$ ipython --no-banner

In [1]: import numpy as np

In [2]: np.set_printoptions(suppress=True, linewidth=140)

In [3]: def rd(a):
   ...:     return np.round(a, 2) + 0
   ...: 

In [4]: F = np.loadtxt("out2.csv", delimiter=",")

In [5]: F
Out[5]: 
array([[  9.,  -9., -12.,   0.,   9.,   6.,  -6.,  12.,  -6.,   0.,  -6.,   0., -15.],
       [ -9.,  25.,  32.,   0.,   7.,  14.,  10., -20.,   6.,   8., -14., -20.,   3.],
       [-12.,  32.,  41.,   0.,   8.,  17.,  13., -26.,   8.,  10., -17., -25.,   5.],
       [  0.,   0.,   0.,   0.,   0.,   0.,   0.,   0.,   0.,   0.,   0.,   0.,   0.],
       [  9.,   7.,   8.,   0.,  25.,  26.,  -2.,   4.,  -6.,   8., -26., -20., -27.],
       [  6.,  14.,  17.,   0.,  26.,  29.,   1.,  -2.,  -4.,  10., -29., -25., -25.],
       [ -6.,  10.,  13.,   0.,  -2.,   1.,   5., -10.,   4.,   2.,  -1.,  -5.,   7.],
       [ 12., -20., -26.,   0.,   4.,  -2., -10.,  20.,  -8.,  -4.,   2.,  10., -14.],
       [ -6.,   6.,   8.,   0.,  -6.,  -4.,   4.,  -8.,   4.,   0.,   4.,   0.,  10.],
       [  0.,   8.,  10.,   0.,   8.,  10.,   2.,  -4.,   0.,   4., -10., -10.,  -6.],
       [ -6., -14., -17.,   0., -26., -29.,  -1.,   2.,   4., -10.,  29.,  25.,  25.],
       [  0., -20., -25.,   0., -20., -25.,  -5.,  10.,   0., -10.,  25.,  25.,  15.],
       [-15.,   3.,   5.,   0., -27., -25.,   7., -14.,  10.,  -6.,  25.,  15.,  34.]])

In [6]: np.trace(F)
Out[6]: np.float64(250.0)

In [7]: np.allclose(F @ F.T, F.T @ F)
Out[7]: True

In [8]: J = np.load("a.npy")

In [9]: J
Out[9]: 
array([[ 0, -1,  0,  0, -1, -5,  6, -1,  5,  0, -4, -4,  5],
       [-1,  6, -3,  1, -1,  0, -1,  5, -3,  0,  4, -4, -3],
       [ 0, -3, -6, -3,  1,  4, -5, -2,  3,  2, -2,  2, -2],
       [ 0,  1, -3, -2,  0, -5,  0,  0,  0,  3,  3,  1, -4],
       [-1, -1,  1,  0, -6, -3, -2,  1, -1,  3,  0,  4,  0],
       [-5,  0,  4, -5, -3,  0,  1,  0,  1, -2,  1, -5,  5],
       [ 6, -1, -5,  0, -2,  1,  6,  1, -1, -1,  0,  5, -3],
       [-1,  5, -2,  0,  1,  0,  1,  2,  0,  0,  1,  5,  4],
       [ 5, -3,  3,  0, -1,  1, -1,  0,  2,  2,  0, -2, -1],
       [ 0,  0,  2,  3,  3, -2, -1,  0,  2, -2,  1,  2,  6],
       [-4,  4, -2,  3,  0,  1,  0,  1,  0,  1, -2, -3,  2],
       [-4, -4,  2,  1,  4, -5,  5,  5, -2,  2, -3, -4,  3],
       [ 5, -3, -2, -4,  0,  5, -3,  4, -1,  6,  2,  3,  6]])

In [10]: vec = np.array([3, 2, 3, 2, 3, 3, 0, 1, 0, 2, 2, 1, 3])

In [11]: y = J @ vec

In [12]: b, lr = np.zeros(13), 1 / np.linalg.norm(J, 2) ** 2

In [13]: for i in range(60):
    ...:     b -= lr * J.T @ (J @ b - y)
    ...:     if i % 10 == 0: print(i, round(np.linalg.norm(J @ b - y), 2))
    ...: 
0 51.84
10 8.34
20 5.59
30 4.35
40 3.46
50 2.78

In [14]: rd(np.linalg.cond(J))
Out[14]: np.float64(22.2)

In [15]: vals, vecs = np.linalg.eigh(J)

In [16]: vec = np.array([-5, 3, -5, 1, -4, 5, -2, -2, 2, 2, -4, -4, -4])

In [17]: vec @ J @ vec
Out[17]: np.int64(-102)

In [18]: np.abs(J).sum(axis=1).max(), rd(np.abs(vals).max())
Out[18]: (np.int64(44), np.float64(19.71))

In [19]: rd(vec @ J @ vec / (vec @ vec)), rd(vals[0]), rd(vals[-1])
Out[19]: (np.float64(-0.62), np.float64(-19.71), np.float64(15.1))

In [20]: m1 = np.array([[0, 1, 4, 3, 6, 6, 1, 5],
    ...:     [1, 2, 4, 4, 3, 5, 3, 5],
    ...:     [4, 4, 4, 3, 3, 2, 4, 5],
    ...:     [3, 4, 3, 4, 2, 6, 3, 2],
    ...:     [6, 3, 3, 2, 6, 1, 2, 1],
    ...:     [6, 5, 2, 6, 1, 2, 4, 0],
    ...:     [1, 3, 4, 3, 2, 4, 2, 0],
    ...:     [5, 5, 5, 2, 1, 0, 0, 2]])

In [21]: W1 = np.array([[-1, 3, 4],
    ...:     [-1, 4, -5],
    ...:     [0, 5, 3],
    ...:     [0, 4, 1],
    ...:     [-2, 5, -5],
    ...:     [-2, -5, -1],
    ...:     [1, -2, 1],
    ...:     [2, -3, 3]])

In [22]: b = np.array([3, 3, 2])

In [23]: act = np.maximum(m1 @ W1 + b, 0)

In [24]: (act > 0).mean(axis=0)
Out[24]: array([0. , 1. , 0.5])

In [25]: np.linalg.matrix_rank(act)
Out[25]: np.int64(2)

In [26]: Z = np.array([[3, 1], [0, 2], [3, 3]])

In [27]: (act @ Z).round(6).argmax(axis=1)
Out[27]: array([1, 1, 1, 1, 1, 1, 1, 1])

In [28]: act @ Z
Out[28]: 
array([[  0,  44],
       [ 30,  68],
       [ 45, 135],
       [  0,  54],
       [  0, 148],
       [ 30, 154],
       [  0,  72],
       [ 45, 185]])

In [29]: Uu, sigma, VT = np.linalg.svd(m1, full_matrices=False)

In [30]: rd(np.cumsum(sigma ** 2) / np.sum(sigma ** 2))
Out[30]: array([0.78, 0.9 , 0.95, 0.97, 0.99, 1.  , 1.  , 1.  ])

In [31]: np.allclose(Uu * sigma @ VT, m1)
Out[31]: True

In [32]: rd(np.abs(VT[0]))
Out[32]: array([0.36, 0.38, 0.4 , 0.38, 0.34, 0.37, 0.28, 0.29])

In [33]: rd(sigma / sigma[0])
Out[33]: array([1.  , 0.39, 0.25, 0.18, 0.16, 0.07, 0.06, 0.02])

In [34]: r0 = np.array([0, 0, 3, 2, 2, 1, 2, 0, 2, 3, 1, 3, 3])

In [35]: out = J + np.outer(r0, np.eye(13)[0])

In [36]: np.linalg.matrix_rank(out - J)
Out[36]: np.int64(1)

In [37]: rd(np.linalg.det(out) / np.linalg.det(J)), rd(1 + np.linalg.solve(J, r0)[0])
Out[37]: (np.float64(-0.49), np.float64(-0.49))

In [38]: rd(np.linalg.norm(m1[1] - m1[4]))
Out[38]: np.float64(8.54)

In [39]: rd(np.linalg.norm(m1, axis=0))
Out[39]: array([11.14, 10.25, 10.54, 10.15, 10.  , 11.05,  7.68,  9.17])

In [40]: rd(np.linalg.norm(m1, 1)), rd(np.linalg.norm(m1, np.inf))
Out[40]: (np.float64(29.0), np.float64(29.0))

In [41]: np.linalg.norm(m1, axis=1).argmax()
Out[41]: np.int64(0)

In [42]: rd(np.linalg.norm(m1) ** 2 / np.linalg.norm(m1, 2) ** 2)
Out[42]: np.float64(1.28)

In [43]: mat = np.vander(np.arange(11) - 3, 4, increasing=True)

In [44]: mat
Out[44]: 
array([[  1,  -3,   9, -27],
       [  1,  -2,   4,  -8],
       [  1,  -1,   1,  -1],
       [  1,   0,   0,   0],
       [  1,   1,   1,   1],
       [  1,   2,   4,   8],
       [  1,   3,   9,  27],
       [  1,   4,  16,  64],
       [  1,   5,  25, 125],
       [  1,   6,  36, 216],
       [  1,   7,  49, 343]])

In [45]: vec = np.array([3, 5, 5, 3])

In [46]: h = np.maximum(mat @ vec, 0)

In [47]: mat.T @ h
Out[47]: array([  3216,  18732, 114744, 725232])

In [48]: mat * (h > 1e-9)[:, None]
Out[48]: 
array([[  0,   0,   0,   0],
       [  0,   0,   0,   0],
       [  0,   0,   0,   0],
       [  1,   0,   0,   0],
       [  1,   1,   1,   1],
       [  1,   2,   4,   8],
       [  1,   3,   9,  27],
       [  1,   4,  16,  64],
       [  1,   5,  25, 125],
       [  1,   6,  36, 216],
       [  1,   7,  49, 343]])

In [49]: np.flatnonzero(h > 1e-9)
Out[49]: array([ 3,  4,  5,  6,  7,  8,  9, 10])

In [50]: h
Out[50]: array([   0,    0,    0,    3,   16,   57,  144,  295,  528,  861, 1312])

In [51]: round(np.log10(np.linalg.cond(mat)))
Out[51]: 2

In [52]: [round(float(x), 2) for x in np.linalg.svd(mat, compute_uv=False)[:3]]
Out[52]: [436.11, 17.99, 5.57]

In [53]: np.linalg.matrix_rank(mat, rtol=0.1)
Out[53]: np.int64(1)

In [54]: vec = np.array([-7, -3, -8, -7])

In [55]: y = mat @ vec

In [56]: rd(np.linalg.pinv(mat) @ mat)
Out[56]: 
array([[1., 0., 0., 0.],
       [0., 1., 0., 0.],
       [0., 0., 1., 0.],
       [0., 0., 0., 1.]])

In [57]: rd(np.linalg.lstsq(mat, y)[0])
Out[57]: array([-7., -3., -8., -7.])

In [58]: rng = np.random.default_rng(703)

In [59]: y = y + 0.02 * rng.normal(size=11)

In [60]: rd(y)
Out[60]: array([  119.01,    23.  ,    -5.  ,    -6.99,   -25.  ,  -101.  ,  -276.98,  -595.02, -1096.99, -1825.02, -2821.02])

In [61]: b, *_ = np.linalg.lstsq(mat, y)

In [62]: rd(b)
Out[62]: array([-7., -3., -8., -7.])

In [63]: rd(mat.T @ (y - mat @ b))
Out[63]: array([0., 0., 0., 0.])

In [64]: [round(float(np.linalg.norm(np.linalg.solve(mat.T @ mat + lam * np.eye(4), mat.T @ y))), 2) for lam in (0, 1, 10, 100)]
Out[64]: [13.08, 12.48, 11.43, 10.14]

In [65]: b.round()
Out[65]: array([-7., -3., -8., -7.])

In [66]: vec = np.array([1, 2, 2, 2, 2, 3, 2, 2])

In [67]: y = m1 @ vec

In [68]: y
Out[68]: array([58, 58, 56, 57, 43, 48, 41, 35])

In [69]: rd(np.linalg.solve(m1, m1[:, 5]))
Out[69]: array([0., 0., 0., 0., 0., 1., 0., 0.])

In [70]: rd(np.linalg.solve(m1, y))
Out[70]: array([1., 2., 2., 2., 2., 3., 2., 2.])

In [71]: out = np.array([[5, 0, 1, 4, 0, 5, 2, 0, 0, 3, 2, 2, 4],
    ...:     [0, 2, 1, 4, 2, 4, 1, 3, 1, 2, 2, 0, 0],
    ...:     [3, 2, 2, 5, 2, 3, 5, 0, 2, 5, 4, 5, 5],
    ...:     [5, 2, 4, 3, 4, 3, 3, 4, 1, 2, 2, 2, 2],
    ...:     [0, 2, 1, 2, 2, 1, 5, 5, 4, 4, 3, 1, 2],
    ...:     [4, 1, 4, 0, 0, 5, 3, 1, 5, 1, 0, 1, 1],
    ...:     [5, 1, 1, 1, 3, 3, 4, 5, 4, 2, 3, 2, 4],
    ...:     [1, 4, 5, 1, 2, 5, 0, 1, 2, 3, 4, 4, 4],
    ...:     [3, 3, 3, 1, 4, 5, 4, 0, 2, 2, 5, 0, 2],
    ...:     [2, 4, 4, 5, 1, 4, 5, 0, 5, 4, 3, 1, 1],
    ...:     [2, 2, 4, 4, 3, 1, 5, 2, 3, 3, 3, 0, 4]])

In [72]: M = out.T @ out

In [73]: M
Out[73]: 
array([[118,  50,  82,  77,  63, 114, 104,  54,  75,  77,  78,  55,  89],
       [ 50,  63,  74,  64,  53,  83,  77,  38,  65,  69,  74,  39,  57],
       [ 82,  74, 106,  77,  65, 111,  98,  46,  85,  82,  85,  51,  78],
       [ 77,  64,  77, 114,  60,  99, 109,  48,  70,  98,  87,  52,  82],
       [ 63,  53,  65,  60,  67,  74,  82,  55,  56,  63,  75,  35,  63],
       [114,  83, 111,  99,  74, 161, 115,  56,  97, 103, 108,  67,  98],
       [104,  77,  98, 109,  82, 115, 155,  73, 113, 113, 109,  56, 101],
       [ 54,  38,  46,  48,  55,  56,  73,  81,  60,  54,  54,  28,  51],
       [ 75,  65,  85,  70,  56,  97, 113,  60, 105,  82,  78,  42,  70],
       [ 77,  69,  82,  98,  63, 103, 113,  54,  82, 101,  95,  60,  90],
       [ 78,  74,  85,  87,  75, 108, 109,  54,  78,  95, 105,  56,  91],
       [ 55,  39,  51,  52,  35,  67,  56,  28,  42,  60,  56,  56,  65],
       [ 89,  57,  78,  82,  63,  98, 101,  51,  70,  90,  91,  65, 103]])

In [74]: Uu, sigma, VT = np.linalg.svd(M)

In [75]: vecs = VT[:(sigma > 1e-8).sum()]

In [76]: vec = M[6] + 5 * M[0] + rng.integers(2) * np.eye(13)[9]

In [77]: vec
Out[77]: array([694., 327., 508., 494., 397., 685., 675., 343., 488., 499., 499., 331., 546.])

In [78]: rd(np.diag(vecs.T @ vecs))
Out[78]: array([0.99, 0.59, 0.92, 0.98, 0.77, 0.98, 0.82, 0.96, 0.91, 0.6 , 0.6 , 0.97, 0.9 ])

In [79]: np.linalg.matrix_rank(np.vstack([M, vec]))
Out[79]: np.int64(12)

In [80]: W0 = np.load("x.npy")

In [81]: rd(W0)
Out[81]: 
array([[-0.22, -0.19,  0.48,  1.41,  1.32, -0.98, -0.87, -1.37, -0.91,  0.31, -0.65,  0.11],
       [ 0.66, -0.3 ,  0.67,  1.26, -0.06,  0.59, -1.36,  1.48, -0.22,  0.07,  1.23,  0.69],
       [ 0.96,  0.38, -1.79,  1.12,  0.58, -0.77,  0.99,  0.  ,  0.55,  0.32,  1.06, -0.15],
       [-0.22,  0.21, -0.62,  0.22,  0.02, -0.2 , -1.21, -0.17,  0.75, -2.37,  0.03, -0.88],
       [-1.47,  0.9 ,  0.96,  0.91, -1.21, -0.92,  0.22, -0.15,  0.84,  0.49,  0.81, -0.55],
       [ 0.74,  0.74, -0.05, -1.06, -0.12, -1.75, -1.13,  0.4 ,  0.84,  0.48, -0.47,  1.05],
       [-0.29,  0.83, -0.54, -0.59,  0.79,  1.17, -1.32, -0.47,  0.58,  1.39,  0.47, -1.08],
       [ 1.11, -0.55,  1.63, -0.17,  1.08, -0.34,  0.59,  0.34,  1.14, -0.03, -0.03, -1.32],
       [ 1.03,  0.47, -0.27,  1.14, -1.26,  0.45, -0.22,  0.29,  0.13,  0.49, -1.86, -0.83],
       [-1.4 ,  0.43, -0.31,  0.48,  1.34,  0.18,  0.4 ,  1.64,  0.61,  0.  , -1.14,  0.42],
       [ 0.37,  0.53,  0.51,  0.5 ,  0.12,  1.19,  0.32, -1.26,  1.52, -0.36, -0.15,  1.58],
       [ 0.59,  2.38,  0.67, -0.19,  0.45,  0.16,  0.47,  0.19, -1.23, -0.65,  0.21, -0.12]])

In [82]: r0 = np.array([9, 4, 7, 0, 6, 6, 6, 6, 6, 8, 6, 0])

In [83]: out = W0 + np.outer(r0, np.eye(12)[3])

In [84]: rd(np.linalg.det(out) / np.linalg.det(W0)), rd(1 + np.linalg.solve(W0, r0)[3])
Out[84]: (np.float64(4.75), np.float64(4.75))
